>>> import numpy as np
>>> np.set_printoptions(precision=1, suppress=True, linewidth=100, legacy="1.25")
>>> rd = lambda a: np.round(a, 1) + 0
>>> arr = np.load("case15.npy")
>>> print(arr)
[[-12   0   6  14  -2  14   9]
 [  0 -10 -12   0   7   2  -6]
 [  6 -12  -6   2   7 -12   4]
 [ 14   0   2  -2  -5   7 -13]
 [ -2   7   7  -5  -4  -2  13]
 [ 14   2 -12   7  -2 -16  -1]
 [  9  -6   4 -13  13  -1  -6]]
>>> G = arr.T @ arr
>>> G
array([[ 657, -112, -226, -193,   93, -371, -360],
       [-112,  333,  193,   33, -264,   84,  137],
       [-226,  193,  429, -103, -100,  320,  155],
       [-193,   33, -103,  447, -167,   69,  166],
       [  93, -264, -100, -167,  316, -106,  -95],
       [-371,   84,  320,   69, -106,  654,  -29],
       [-360,  137,  155,  166,  -95,  -29,  508]])
>>> np.trace(G), (arr ** 2).sum()
(3344, 3344)
>>> evals, evecs = np.linalg.eigh(arr)
>>> vec = np.array([0, 1, 1, 1, 2, 1, 0])
>>> np.abs(arr).sum(axis=1).max(), rd(np.abs(evals).max())
(57, 38.4)
>>> (np.sign(evecs[:, -1].round(6)) == np.sign(evecs[0, -1].round(6))).astype(int)
array([1, 1, 0, 1, 0, 1, 0])
>>> E = np.load("sample8.npy")
>>> E
array([[ 0.1, -0.2,  1.5,  0.9, -0.2],
       [ 0.5, -0.4, -1.1, -1.6,  1.1],
       [-1.3,  0.6, -1.1, -0.3, -0.9],
       [-0.6, -0.3, -2.6, -1.1,  0.5],
       [-0.4, -0.1,  0. , -1.4, -0.2],
       [-0.5, -0.9, -0.3,  1.6, -1.2],
       [-0.2,  0. , -0.5, -0.7,  0.8],
       [-1.2, -1. ,  1.5, -1. ,  0.8],
       [22. ,  4. , 28. , 30. , 28. ],
       [-0.5, -0.6,  0.6, -1.4, -1.2],
       [ 0.9, -1.6,  1.3, -0.6, -0.2],
       [ 0.1, -2.2, -0.5,  0.5,  0. ],
       [-0.2,  1.2, -0.8, -0.2,  1.2],
       [-1. , -1.1,  0.4, -0.9,  0. ],
       [-1. ,  0.4,  1.9, -0.3, -1. ],
       [ 0.2, -0.3, -0.2,  0. , -1.3],
       [-0.4, -1.6, -1.5, -0.4,  0.7],
       [ 1. ,  0.1,  0.4, -1.8, -0.6],
       [-1.4, -1.4, -0.2, -0.8,  0.1],
       [ 0. ,  1.7, -0.5, -0.6, -1. ],
       [ 1.7,  1.2, -0.8, -2.4, -0.5],
       [ 0. , -0.5, -0.7,  0.3,  0. ],
       [ 1.3, -0.4,  0.3, -2.2, -0.7],
       [ 0.4,  1. ,  0. ,  0.4, -0.1],
       [-0.2,  0.8,  0.4,  1.2,  0. ],
       [ 0.6, -0.1, -0.4,  0.3, -0.2],
       [ 1.4,  1.1,  0.2,  1.2, -0.2],
       [-0.6, -0.9,  0.8,  0.2, -1. ],
       [ 0.5,  0.8, -0.7,  1.2, -1.1],
       [ 0.3, -1.6, -2.1,  1.2, -0.7],
       [-0.3,  1.4, -2.5, -0.7, -0.6]])
>>> # row 8 dominates
>>> G = E.T @ E
>>> np.linalg.matrix_rank(G)
5
>>> rd(np.diag(G))
array([502.4,  47.2, 820.8, 935.8, 800.4])
>>> rd(np.linalg.svd(E, compute_uv=False) ** 2)
array([2994.1,   36.5,   32.6,   26.9,   16.5])
>>> rd(G)
array([[502.4,  93.9, 615.2, 658.3, 614.7],
       [ 93.9,  47.2, 109.4, 120.6, 110.3],
       [615.2, 109.4, 820.8, 842.6, 782.1],
       [658.3, 120.6, 842.6, 935.8, 838.4],
       [614.7, 110.3, 782.1, 838.4, 800.4]])
>>> rd(np.linalg.eigvalsh(G)[::-1])
array([2994.1,   36.5,   32.6,   26.9,   16.5])
>>> np.allclose(G, G.T)
True
>>> (E @ E.T).shape
(31, 31)
>>> F = np.load("block15.npy")
>>> F
array([[ 0.,  3., -3., -2.],
       [ 3.,  8., -9., -6.],
       [-3., -9.,  8.,  6.],
       [-2., -6.,  6.,  3.]])
>>> Uu, s, VT = np.linalg.svd(F)
>>> rd(s)
array([22.,  1.,  1.,  1.])
>>> out = Uu[:, :1] @ np.diag(s[:1]) @ VT[:1]
>>> rd(np.linalg.norm(F - out) / np.linalg.norm(F))
0.1
>>> rd(np.abs(F - out).max())
1.0
>>> print(np.linalg.matrix_rank(F, rtol=0.05))
1
>>> rd(np.linalg.norm(F - out, 2)), rd(s[1])
(1.0, 1.0)
>>> out = np.linalg.inv(F)
>>> np.allclose(out, F.T)
False
>>> rd(np.linalg.slogdet(F)[0])
-1.0
>>> rd(F @ out)
array([[1., 0., 0., 0.],
       [0., 1., 0., 0.],
       [0., 0., 1., 0.],
       [0., 0., 0., 1.]])
>>> rd(np.linalg.cond(F))
22.0
>>> rd(out)
array([[-1. ,  0.1, -0.1, -0.1],
       [ 0.1, -0.6, -0.4, -0.3],
       [-0.1, -0.4, -0.6,  0.3],
       [-0.1, -0.3,  0.3, -0.8]])
>>> print(rd(np.linalg.inv(out)))
[[ 0.  3. -3. -2.]
 [ 3.  8. -9. -6.]
 [-3. -9.  8.  6.]
 [-2. -6.  6.  3.]]
>>> [round(float(np.linalg.det(F[:i, :i])), 2) + 0 for i in range(1, 5)]
[0.0, -9.0, 18.0, -22.0]
>>> rng = np.random.default_rng(340945)
>>> z = rng.permutation(4)
>>> out = F[:, z] * rng.choice([-1, 1], 4)
>>> out
array([[ 3.,  3., -2., -0.],
       [ 8.,  9., -6., -3.],
       [-9., -8.,  6.,  3.],
       [-6., -6.,  3.,  2.]])
>>> Uu, _, VT = np.linalg.svd(F.T @ out)
>>> rd(Uu @ VT)
array([[ 0.,  0.,  0., -1.],
       [ 1.,  0.,  0.,  0.],
       [ 0., -1.,  0.,  0.],
       [ 0.,  0.,  1.,  0.]])
>>> z
array([1, 2, 3, 0])
>>> def softmax(z):
...     e = np.exp(z - z.max(axis=-1, keepdims=True))
...     return e / e.sum(axis=-1, keepdims=True)
... 
>>> rd(softmax(10 * out[3]))
array([0., 0., 1., 0.])
>>> rd(softmax(out[3]))
array([0. , 0. , 0.7, 0.3])
>>> S = out @ out.T / np.sqrt(4)
>>> print(rd(softmax(S)))
[[0. 1. 0. 0.]
 [0. 1. 0. 0.]
 [0. 0. 1. 0.]
 [0. 0. 1. 0.]]
>>> rd(softmax(S + np.triu(np.full(S.shape, -np.inf), 1)))
array([[1., 0., 0., 0.],
       [0., 1., 0., 0.],
       [0., 0., 1., 0.],
       [0., 0., 1., 0.]])
>>> W0 = np.array([[14.0, 9.0, 3.0, 0.0, -9.0, 6.0],
...     [9.0, 14.0, 3.0, 0.0, -9.0, 6.0],
...     [3.0, 3.0, 6.0, 0.0, -3.0, 2.0],
...     [0.0, 0.0, 0.0, 5.0, 0.0, 0.0],
...     [-9.0, -9.0, -3.0, 0.0, 14.0, -6.0],
...     [6.0, 6.0, 2.0, 0.0, -6.0, 9.0]])
>>> W0
array([[14.,  9.,  3.,  0., -9.,  6.],
       [ 9., 14.,  3.,  0., -9.,  6.],
       [ 3.,  3.,  6.,  0., -3.,  2.],
       [ 0.,  0.,  0.,  5.,  0.,  0.],
       [-9., -9., -3.,  0., 14., -6.],
       [ 6.,  6.,  2.,  0., -6.,  9.]])
>>> vec = np.ones(6)
>>> for _ in range(5):
...     vec = W0 @ vec
...     vec /= np.linalg.norm(vec)
...     print(round(vec @ W0 @ vec, 1))
... 
34.7
37.0
37.0
37.0
37.0
>>> rd(vec)
array([ 0.5,  0.5,  0.2,  0. , -0.5,  0.4])
>>> evals, evecs = np.linalg.eigh(W0)
>>> (evals > 1e-8).sum(), (evals < -1e-8).sum()
(6, 0)
>>> np.abs(evecs[:, -1]).round(6).argmax()
0
>>> rd(evecs.T @ evecs)
array([[1., 0., 0., 0., 0., 0.],
       [0., 1., 0., 0., 0., 0.],
       [0., 0., 1., 0., 0., 0.],
       [0., 0., 0., 1., 0., 0.],
       [0., 0., 0., 0., 1., 0.],
       [0., 0., 0., 0., 0., 1.]])
>>> m1 = np.array([[8, -2, -9],
...     [3, -1, 2],
...     [-3, -4, 9],
...     [-2, -8, 4],
...     [6, -5, 7],
...     [2, -1, -3],
...     [-3, -8, -3]])
>>> m1[5] = m1[4]
>>> m1
array([[ 8, -2, -9],
       [ 3, -1,  2],
       [-3, -4,  9],
       [-2, -8,  4],
       [ 6, -5,  7],
       [ 6, -5,  7],
       [-3, -8, -3]])
>>> # rows 4 and 5 are equal
>>> vec = np.array([4, 3, 4, 4, 3, 1])
>>> h1 = np.maximum(W0 @ vec, 0)
>>> W0.T @ h1
array([ 2017.,  1992.,   739.,   100., -1647.,  1303.])
>>> np.maximum(W0 @ (3 * vec), 0)
array([222., 207., 114.,  60.,   0., 123.])
>>> print(h1)
[74. 69. 38. 20.  0. 41.]
>>> out = np.c_[m1[:, :2] @ np.array([[2, 0], [2, 0]]), np.array([0, -2, 2, -2, 1, -1, 1])]
>>> print(out)
[[ 12   0   0]
 [  4   0  -2]
 [-14   0   2]
 [-20   0  -2]
 [  2   0   1]
 [  2   0  -1]
 [-22   0   1]]
>>> print(rd(np.linalg.norm(np.linalg.qr(m1)[0].T @ out, axis=0) ** 2 / ((out ** 2).sum(axis=0) + 1e-12)))
[1.  0.  0.1]
>>> A = np.load("m.npy")
>>> A
array([[-5, -4,  4,  1],
       [-3,  4,  0, -1],
       [-1,  2, -3,  4]])
>>> r0, r1 = A[2], A[1]
>>> r0 @ r1
7
>>> pr = (r0 @ r1) / (r0 @ r0) * r0
>>> rd(pr)
array([-0.2,  0.5, -0.7,  0.9])
>>> print(np.linalg.matrix_rank(np.outer(r0, r1)))
1
>>> rd(np.linalg.norm(r0 + r1) ** 2 + np.linalg.norm(r0 - r1) ** 2)
112.0
>>> rd(r1 - pr)
array([-2.8,  3.5,  0.7, -1.9])
>>> np.outer(r0, r1)
array([[  3,  -4,   0,   1],
       [ -6,   8,   0,  -2],
       [  9, -12,   0,   3],
       [-12,  16,   0,  -4]])
>>> print((r1 - pr) @ r0)
0.0
>>> G = A.T @ A
>>> rd(np.linalg.eigvalsh(G)[::-1])
array([62.3, 31.8, 19.9,  0. ])
>>> np.diag(G)
array([35, 36, 25, 18])
>>> (A @ A.T).shape
(3, 3)
>>> np.trace(G), (A ** 2).sum()
(114, 114)
>>> np.allclose(G, G.T)
True
>>> vec = np.array([3, -3, 3, -1])
>>> print(A @ vec)
[  8 -20 -22]
>>> np.linalg.norm(A @ vec) <= np.linalg.norm(A, 2) * np.linalg.norm(vec) + 1e-9
True
>>> print(np.einsum("ij,j->i", A, vec))
[  8 -20 -22]
>>> print((A * vec).sum(axis=1))
[  8 -20 -22]
>>> A * vec
array([[-15,  12,  12,  -1],
       [ -9, -12,   0,   1],
       [ -3,  -6,  -9,  -4]])
>>> np.sign((A @ vec).round(6))
array([ 1, -1, -1])
>>> print(A.ravel(order="F"))
[-5 -3 -1 -4  4  2  4  0 -3  1 -1  4]
>>> print(A.reshape(-1, 2))
[[-5 -4]
 [ 4  1]
 [-3  4]
 [ 0 -1]
 [-1  2]
 [-3  4]]
>>> T = A.reshape(3, 2, -1)
>>> np.einsum("ihd,jhd->hij", T, T).shape
(2, 3, 3)
>>> M = np.load("layer18.npy")
>>> rd(M)
array([[ 0.1, -0.1,  0. ,  0.1,  0.3],
       [-0.1,  0. ,  0. , -0.1, -0.2],
       [ 0. ,  0. ,  0. ,  0. ,  0. ],
       [ 0.1, -0.1,  0. ,  0.1,  0.3],
       [ 0.3, -0.2,  0. ,  0.3,  0.7]])
>>> Uu, s, VT = np.linalg.svd(M)
>>> np.argmax(s[:-1] / (s[1:] + 1e-6)) + 1
1
>>> out = Uu[:, :1] @ np.diag(s[:1]) @ VT[:1]
>>> print(rd(np.linalg.norm(M - out, 2)), rd(s[1]))
0.0 0.0
>>> rd(np.linalg.norm(M - out) / np.linalg.norm(M))
0.0
>>> np.linalg.matrix_rank(M, rtol=0.05)
1
>>> rd(np.abs(M - out).max())
0.0
>>> evals, evecs = np.linalg.eigh(M)
>>> vec = np.array([3, 0, 3, 1, 1])
>>> rd(evecs * np.maximum(evals, 0) @ evecs.T)
array([[ 0.1, -0.1,  0. ,  0.1,  0.3],
       [-0.1,  0. ,  0. , -0.1, -0.2],
       [ 0. ,  0. ,  0. ,  0. ,  0. ],
       [ 0.1, -0.1,  0. ,  0.1,  0.3],
       [ 0.3, -0.2,  0. ,  0.3,  0.7]])
>>> rd(evecs * np.abs(evals) @ evecs.T)
array([[ 0.1, -0.1,  0. ,  0.1,  0.3],
       [-0.1,  0. ,  0. , -0.1, -0.2],
       [ 0. ,  0. ,  0. ,  0. ,  0. ],
       [ 0.1, -0.1,  0. ,  0.1,  0.3],
       [ 0.3, -0.2,  0. ,  0.3,  0.7]])
